$ ipython --no-banner

In [1]: import numpy as np

In [2]: from numpy import linalg as LA

In [3]: np.set_printoptions(suppress=True, linewidth=140)

In [4]: tidy = lambda a: np.round(a, 1) + 0

In [5]: arr = np.load("arr.npy")

In [6]: arr
Out[6]: 
array([[ 0,  0,  0],
       [ 0,  0,  0],
       [ 0,  0,  0],
       [-2,  0,  1],
       [ 0, -1,  0]])

In [7]: # looks like rank 2

In [8]: left, sv, Vt = LA.svd(arr)

In [9]: V = Vt[:(sv > 1e-8).sum()]

In [10]: rng = np.random.default_rng(292952)

In [11]: x0 = arr[4] + 2 * arr[0] + rng.integers(2) * np.eye(3)[1]

In [12]: print(x0)
[0. 0. 0.]

In [13]: LA.matrix_rank(np.vstack([arr, x0]))
Out[13]: np.int64(2)

In [14]: np.allclose(V.T @ V @ x0, x0)
Out[14]: True

In [15]: print(tidy(V.T @ V))
[[ 0.8  0.  -0.4]
 [ 0.   1.   0. ]
 [-0.4  0.   0.2]]

In [16]: LA.cond(arr) > 100
Out[16]: np.True_

In [17]: np.argsort(-LA.norm(arr, axis=0).round(6), kind="stable")[:3]
Out[17]: array([0, 1, 2])

In [18]: LA.matrix_rank(arr, rtol=0.1)
Out[18]: np.int64(2)

In [19]: tidy(np.trace(LA.pinv(arr) @ arr))
Out[19]: np.float64(2.0)

In [20]: np.abs(np.diag(LA.qr(arr)[1])) > 1e-9
Out[20]: array([ True,  True, False])

In [21]: tidy(arr @ LA.pinv(arr) @ arr)
Out[21]: 
array([[ 0.,  0.,  0.],
       [ 0.,  0.,  0.],
       [ 0.,  0.,  0.],
       [-2.,  0.,  1.],
       [ 0., -1.,  0.]])

In [22]: print(LA.lstsq(arr[:-1].T, arr[-1])[2])
1

In [23]: u = np.array([-2, -1, -3])

In [24]: np.correlate(arr[4], arr[3], "full")
Out[24]: array([ 0, -1,  0,  2,  0])

In [25]: print(np.array([np.convolve(row, u, "same") for row in arr]))
[[ 0  0  0]
 [ 0  0  0]
 [ 0  0  0]
 [ 2  4 -1]
 [ 2  1  3]]

In [26]: np.polyval(u, arr[4])
Out[26]: array([-3, -4, -3])

In [27]: np.convolve(arr[4], u)
Out[27]: array([0, 2, 1, 3, 0])

In [28]: m1 = np.array([[0, 0, 0, 0], [0, 0, 0, 2], [0, 0, 0, 0], [-2, 0, 0, 0]])

In [29]: LA.lstsq(m1[:-1].T, m1[-1])[2]
Out[29]: np.int32(1)

In [30]: K = np.load("dump.npy")

In [31]: print(K)
[[3. 0. 0. 0.]
 [0. 2. 1. 3.]
 [0. 5. 2. 0.]
 [0. 2. 4. 0.]]

In [32]: # 2 groups of indices that never mix

In [33]: W1 = np.array([[-3, 1, 3], [-2, 2, 2], [2, 2, -1], [1, -3, -1]])

In [34]: b = np.array([-2, -1, -2])

In [35]: H = np.maximum(K @ W1 + b, 0)

In [36]: H
Out[36]: 
array([[ 0.,  2.,  7.],
       [ 0.,  0.,  0.],
       [ 0., 13.,  6.],
       [ 2., 11.,  0.]])

In [37]: LA.matrix_rank(H)
Out[37]: np.int64(3)

In [38]: basis = np.array([[2, -1], [-1, 1], [-1, -2]])

In [39]: H @ basis
Out[39]: 
array([[ -9., -12.],
       [  0.,   0.],
       [-19.,   1.],
       [ -7.,   9.]])

In [40]: print((H @ basis).round(6).argmax(axis=1))
[0 0 1 1]

In [41]: M2 = np.c_[H[:, :2] @ np.array([[-5, 1], [3, 0]]), np.array([7, -9, -4, 9])]

In [42]: M2
Out[42]: 
array([[ 6.,  0.,  7.],
       [ 0.,  0., -9.],
       [39.,  0., -4.],
       [23.,  2.,  9.]])

In [43]: LA.matrix_rank(np.c_[H, M2])
Out[43]: np.int64(4)

In [44]: LA.matrix_rank(M2)
Out[44]: np.int64(3)

In [45]: print(tidy(LA.norm(M2, 2) / LA.norm(M2)))
1.0

In [46]: M2 = K + rng.integers(-2, 3, (4, 1)) @ rng.integers(-2, 3, (1, 4))

In [47]: M2
Out[47]: 
array([[ 1., -1., -1.,  0.],
       [ 2.,  3.,  2.,  3.],
       [ 0.,  5.,  2.,  0.],
       [ 0.,  2.,  4.,  0.]])

In [48]: LA.matrix_rank(M2 - K, tol=1e-8)
Out[48]: np.int64(1)

In [49]: np.abs(M2 - K).sum(axis=1)
Out[49]: array([4., 4., 0., 0.])

In [50]: mat = np.array([[2, -2], [-2, 2]])

In [51]: # symmetric, so the eigenvalues are real

In [52]: np.allclose(mat @ mat.T, mat.T @ mat)
Out[52]: True

In [53]: tidy(LA.det(mat))
Out[53]: np.float64(0.0)

In [54]: print(tidy(np.abs(LA.eigvals(mat)).max()))
4.0

In [55]: LA.matrix_power(mat, 3)
Out[55]: 
array([[ 32, -32],
       [-32,  32]])

In [56]: (mat - mat.T) / 2
Out[56]: 
array([[0., 0.],
       [0., 0.]])

In [57]: tidy(np.sort(np.abs(LA.eigvals(mat))))
Out[57]: array([0., 4.])

In [58]: u = np.array([3, 1])

In [59]: np.correlate(mat[1], mat[0], "full")
Out[59]: array([ 4, -8,  4])

In [60]: np.polyval(u, mat[1])
Out[60]: array([-5,  7])

In [61]: [round(float(x), 1) for x in LA.svd(mat, compute_uv=False)[:3]]
Out[61]: [4.0, 0.0]

In [62]: LA.cond(mat) > 100
Out[62]: np.True_

In [63]: P = np.triu(np.array([[3, 0], [1, 2]]), 1) + np.eye(2)

In [64]: M2 = P @ mat @ LA.inv(P)

In [65]: LA.matrix_rank(M2)
Out[65]: np.int64(1)

In [66]: tidy(np.poly(M2))
Out[66]: array([ 1., -4.,  0.])

In [67]: np.trace(M2), np.trace(mat)
Out[67]: (np.float64(4.0), np.int64(4))

In [68]: tidy(LA.det(M2))
Out[68]: np.float64(0.0)

In [69]: M2
Out[69]: 
array([[ 2., -2.],
       [-2.,  2.]])

In [70]: X = np.load("w.npy")

In [71]: X
Out[71]: 
array([[ 0.9,  0.9, -0.4, -0.2,  0.8],
       [ 0.3, -0.9,  1. ,  0.4,  1. ],
       [-0.6, -0.9,  1. , -0.7,  1. ],
       [ 0.9,  0.5, -0.6,  0.7, -1. ],
       [ 0.9,  1. , -1. , -0.6, -1. ],
       [-0.8, -1. ,  1. , -0.2,  1. ],
       [-1. , -1. ,  1. ,  0.8,  0.5],
       [ 1. , -1. ,  0.9,  0.6, -1. ],
       [ 0.7,  1. , -1. , -0.8, -0.9],
       [-0.3, -1. ,  0.9,  0.4, -0.9],
       [-0.3,  0.9, -1. , -0.3, -0.9],
       [-0.3,  0.6, -0.9, -0.5,  0.3],
       [-1. , -1. ,  1. ,  0.7, -0.7],
       [-1. ,  0.8, -0.9, -0.6,  1. ],
       [-1. , -0.9,  1. ,  0.5,  0.5],
       [-0.9,  0.2, -0.4, -0.2,  0.5],
       [ 1. ,  1. , -1. , -0.4,  0. ],
       [-1. , -0.5,  0. ,  0.1,  0.1],
       [-1. , -1. ,  1. ,  0.8,  0.6],
       [-0.7, -0.5,  0.8,  0.6, -0.8],
       [-1. , -0.8,  0.7, -0.1,  0.9],
       [-0.2,  0.8, -0.2, -0.1,  0.6],
       [ 0.8,  0.9, -0.8,  0.3, -1. ],
       [-1. , -1. ,  1. ,  0.9, -1. ]])

In [72]: basis = X[[7, 8]].astype(float)

In [73]: for _ in range(6):
    ...:     idx = LA.norm(X[:, None] - basis, axis=-1).argmin(axis=1)
    ...:     basis = np.array([X[idx == j].mean(axis=0) for j in range(2)])
    ...: 

In [74]: idx
Out[74]: array([1, 0, 0, 1, 1, 0, 0, 0, 1, 0, 1, 1, 0, 1, 0, 1, 1, 0, 0, 0, 0, 1, 1, 0])

In [75]: tidy(basis)
Out[75]: 
array([[-0.6, -0.9,  0.9,  0.4,  0.1],
       [ 0.2,  0.8, -0.7, -0.2, -0.1]])

In [76]: np.bincount(idx)
Out[76]: array([13, 11])

In [77]: feats = np.load("sample19.npy")

In [78]: feats
Out[78]: 
array([[2, 4, 2, 6, 6, 0],
       [3, 6, 3, 9, 9, 0],
       [0, 0, 0, 0, 0, 0],
       [2, 4, 2, 6, 6, 0],
       [3, 6, 3, 9, 9, 0],
       [2, 4, 2, 6, 6, 0]])

In [79]: tidy(feats @ LA.pinv(feats) @ feats)
Out[79]: 
array([[2., 4., 2., 6., 6., 0.],
       [3., 6., 3., 9., 9., 0.],
       [0., 0., 0., 0., 0., 0.],
       [2., 4., 2., 6., 6., 0.],
       [3., 6., 3., 9., 9., 0.],
       [2., 4., 2., 6., 6., 0.]])

In [80]: LA.lstsq(feats[:-1].T, feats[-1])[2]
Out[80]: np.int32(1)

In [81]: print(np.abs(np.diag(LA.qr(feats)[1])) > 1e-9)
[ True False False False False False]

In [82]: left, sv, Vt = LA.svd(feats)

In [83]: V = Vt[:(sv > 1e-8).sum()]

In [84]: x0 = feats[5] + -2 * feats[0] + rng.integers(2) * np.eye(6)[5]

In [85]: x0
Out[85]: array([-2., -4., -2., -6., -6.,  0.])

In [86]: print(np.allclose(V.T @ V @ x0, x0))
True

In [87]: idx = rng.permutation(6)

In [88]: idx
Out[88]: array([5, 0, 3, 4, 2, 1])

In [89]: M2 = feats[idx][:, idx]

In [90]: M2
Out[90]: 
array([[0, 2, 6, 6, 2, 4],
       [0, 2, 6, 6, 2, 4],
       [0, 2, 6, 6, 2, 4],
       [0, 3, 9, 9, 3, 6],
       [0, 0, 0, 0, 0, 0],
       [0, 3, 9, 9, 3, 6]])

In [91]: tidy(LA.svd(feats, compute_uv=False))
Out[91]: array([26.8,  0. ,  0. ,  0. ,  0. ,  0. ])

In [92]: feats.shape
Out[92]: (6, 6)

In [93]: left, sv, Vt = LA.svd(feats)

In [94]: tidy(sv)
Out[94]: array([26.8,  0. ,  0. ,  0. ,  0. ,  0. ])

In [95]: np.argmax(sv[:-1] / (sv[1:] + 1e-6)) + 1
Out[95]: np.int64(1)

In [96]: M2 = left[:, :1] @ np.diag(sv[:1]) @ Vt[:1]

In [97]: tidy(LA.norm(feats - M2, 2)), tidy(sv[1])
Out[97]: (np.float64(0.0), np.float64(0.0))

In [98]: tidy(M2)
Out[98]: 
array([[2., 4., 2., 6., 6., 0.],
       [3., 6., 3., 9., 9., 0.],
       [0., 0., 0., 0., 0., 0.],
       [2., 4., 2., 6., 6., 0.],
       [3., 6., 3., 9., 9., 0.],
       [2., 4., 2., 6., 6., 0.]])

In [99]: tidy(LA.norm(feats - M2) / LA.norm(feats))
Out[99]: np.float64(0.0)

In [100]: LA.matrix_rank(feats, rtol=0.05)
Out[100]: np.int64(1)

In [101]: M = np.array([[1, 0, 0, 0, 0],
     ...:     [0, 1, 0, 0, 0],
     ...:     [0, 2, 1, 0, 0],
     ...:     [0, 0, 1, 1, 0],
     ...:     [0, 1, 0, 1, 1]])

In [102]: x0 = np.array([9, 2, 8, 9, 6])

In [103]: rhs = M @ x0

In [104]: print(rhs)
[ 9  2 12 17 17]

In [105]: print(tidy(LA.solve(M, 4 * rhs)))
[36.  8. 32. 36. 24.]

In [106]: tidy(LA.solve(M.T, M[4]))
Out[106]: array([0., 0., 0., 0., 1.])

In [107]: tidy(LA.solve(M, rhs + M[:, 1]))
Out[107]: array([9., 3., 8., 9., 6.])

In [108]: M2 = M / LA.norm(M, axis=1, keepdims=True)

In [109]: G = M2 @ M2.T

In [110]: np.argwhere(np.triu(np.abs(G) > 0.95, 1))
Out[110]: array([], shape=(0, 2), dtype=int64)

In [111]: (np.abs(G) > 0.9).astype(int)
Out[111]: 
array([[1, 0, 0, 0, 0],
       [0, 1, 0, 0, 0],
       [0, 0, 1, 0, 0],
       [0, 0, 0, 1, 0],
       [0, 0, 0, 0, 1]])

In [112]: J = np.load("out7.npy")

In [113]: J
Out[113]: 
array([[-21,  -7,   7,   3,  -5],
       [ -9,   9,   3,   6,  -2]])

In [114]: u = np.array([1, 0])

In [115]: print(np.convolve(J[0], u))
[-21  -7   7   3  -5   0]

In [116]: np.polyval(u, J[0])
Out[116]: array([-21,  -7,   7,   3,  -5])

In [117]: np.cross(J[0, :3], J[1, :3])
Out[117]: array([ -84,    0, -252])

In [118]: M2 = np.array([[2, 0, 0], [-2, -1, 3], [2, -3, 2], [-1, 0, -1], [-2, 1, 2]])

In [119]: M2.T @ J.T
Out[119]: 
array([[ -7, -32],
       [-19, -20],
       [-20,  23]])

In [120]: np.einsum("ij->j", J)
Out[120]: array([-30,   2,  10,   9,  -7])
